$ python3 -q
>>> import numpy as np
>>> from numpy import linalg as LA
>>> np.set_printoptions(precision=4, suppress=True, linewidth=120, sign=" ")
>>> out = np.array([[-1, 2], [0, -1], [0, -2]])
>>> M = np.tile(out, (2, 3))
>>> M
array([[-1,  2, -1,  2, -1,  2],
       [ 0, -1,  0, -1,  0, -1],
       [ 0, -2,  0, -2,  0, -2],
       [-1,  2, -1,  2, -1,  2],
       [ 0, -1,  0, -1,  0, -1],
       [ 0, -2,  0, -2,  0, -2]])
>>> out = M / np.sqrt((M ** 2).mean(axis=1, keepdims=True))
>>> M - M.mean(axis=1, keepdims=True)
array([[-1.5,  1.5, -1.5,  1.5, -1.5,  1.5],
       [ 0.5, -0.5,  0.5, -0.5,  0.5, -0.5],
       [ 1. , -1. ,  1. , -1. ,  1. , -1. ],
       [-1.5,  1.5, -1.5,  1.5, -1.5,  1.5],
       [ 0.5, -0.5,  0.5, -0.5,  0.5, -0.5],
       [ 1. , -1. ,  1. , -1. ,  1. , -1. ]])
>>> LA.matrix_rank(out) == LA.matrix_rank(M)
np.True_
>>> LA.matrix_rank(M - M.mean(axis=1, keepdims=True))
np.int64(1)
>>> rng = np.random.default_rng(5471)
>>> out = M + rng.integers(-2, 3, (6, 2)) @ rng.integers(-2, 3, (2, 6))
>>> out
array([[-3,  4, -1,  1,  2, -1],
       [ 2,  1, -2, -2, -1,  0],
       [ 0, -2,  0, -2,  0, -2],
       [ 3,  2, -3,  2, -5,  6],
       [-2, -1,  1, -1,  2, -3],
       [-4, -4,  3, -1,  3, -5]])
>>> LA.matrix_rank(out - M, tol=1e-8)
np.int64(2)
>>> Uu, sv, VT = LA.svd(M)
>>> sv.round(4) + 0
array([ 7.5388,  1.7797,  0.    ,  0.    ,  0.    ,  0.    ])
>>> out = Uu[:, :2] @ np.diag(sv[:2]) @ VT[:2]
>>> out.round(4) + 0
array([[-1.,  2., -1.,  2., -1.,  2.],
       [ 0., -1.,  0., -1.,  0., -1.],
       [ 0., -2.,  0., -2.,  0., -2.],
       [-1.,  2., -1.,  2., -1.,  2.],
       [ 0., -1.,  0., -1.,  0., -1.],
       [ 0., -2.,  0., -2.,  0., -2.]])
>>> rk = LA.matrix_rank(M)
>>> rk
np.int64(2)
>>> ns = LA.svd(M)[2][rk:].T
>>> np.round(M @ ns, 4) + 0
array([[ 0.,  0.,  0.,  0.],
       [ 0.,  0.,  0.,  0.],
       [ 0.,  0.,  0.,  0.],
       [ 0.,  0.,  0.,  0.],
       [ 0.,  0.,  0.,  0.],
       [ 0.,  0.,  0.,  0.]])
>>> np.round(ns @ ns.T, 4) + 0
array([[ 0.6667,  0.    , -0.3333,  0.    , -0.3333,  0.    ],
       [ 0.    ,  0.6667,  0.    , -0.3333,  0.    , -0.3333],
       [-0.3333,  0.    ,  0.6667,  0.    , -0.3333,  0.    ],
       [ 0.    , -0.3333,  0.    ,  0.6667,  0.    , -0.3333],
       [-0.3333,  0.    , -0.3333,  0.    ,  0.6667,  0.    ],
       [ 0.    , -0.3333,  0.    , -0.3333,  0.    ,  0.6667]])
>>> ns.shape
(6, 4)
>>> np.allclose(M @ ns, 0)
True
>>> LA.matrix_rank(M.T @ M), LA.matrix_rank(M @ M.T)
(np.int64(2), np.int64(2))
